>>> import numpy as np
>>> from numpy import linalg as LA
>>> np.set_printoptions(precision=3, suppress=True, linewidth=200, legacy="1.25")
>>> rd = lambda a: np.round(a, 3) + 0
>>> arr = np.array([[2, 0, 0, 0], [0, 0, 0, 0], [0, 0, 0, 0], [0, 0, 0, -1]])
>>> np.abs(np.diag(LA.qr(arr)[1])) > 1e-9
array([ True, False, False,  True])
>>> np.allclose(arr[:-1].T @ LA.lstsq(arr[:-1].T, arr[-1])[0], arr[-1])
False
>>> P = np.triu(np.array([[2, 0, -1, 2], [3, 0, -3, -2], [2, -1, -3, -1], [-3, -1, -2, 2]]), 1) + np.eye(4)
>>> A2 = P @ arr @ LA.inv(P)
>>> rd(LA.det(A2))
0.0
>>> A2
array([[ 2.,  0.,  2., -4.],
       [ 0.,  0.,  0.,  2.],
       [ 0.,  0.,  0.,  1.],
       [ 0.,  0.,  0., -1.]])
>>> P @ arr - arr @ P
array([[ 0.,  0.,  2., -6.],
       [ 0.,  0.,  0.,  2.],
       [ 0.,  0.,  0.,  1.],
       [ 0.,  0.,  0.,  0.]])
>>> arr @ arr
array([[4, 0, 0, 0],
       [0, 0, 0, 0],
       [0, 0, 0, 0],
       [0, 0, 0, 1]])
>>> U, sigma, Vh = LA.svd(arr)
>>> sigma
array([2., 1., 0., 0.])
>>> A2 = U[:, :2] @ np.diag(sigma[:2]) @ Vh[:2]
>>> np.abs(arr - A2).max()
0.0
>>> rd(LA.norm(arr - A2, 2)), sigma[2]
(0.0, 0.0)
>>> LA.matrix_rank(arr, rtol=0.05)
2
>>> data = np.diag(np.array([3, -1, 3, -3, -1, 1, 3])) + -2 * np.eye(7, k=1) + -2 * np.eye(7, k=-1)
>>> print(data)
[[ 3. -2.  0.  0.  0.  0.  0.]
 [-2. -1. -2.  0.  0.  0.  0.]
 [ 0. -2.  3. -2.  0.  0.  0.]
 [ 0.  0. -2. -3. -2.  0.  0.]
 [ 0.  0.  0. -2. -1. -2.  0.]
 [ 0.  0.  0.  0. -2.  1. -2.]
 [ 0.  0.  0.  0.  0. -2.  3.]]
>>> [round(float(LA.det(data[:i, :i])), 2) + 0 for i in range(1, 8)]
[3.0, -7.0, -33.0, 127.0, 5.0, -503.0, -1529.0]
>>> try:
...     LA.cholesky(data)
... except LA.LinAlgError as e:
...     print(repr(e))
... 
LinAlgError('Matrix is not positive definite')
>>> print(np.all(LA.eigvalsh(data) > 0))
False
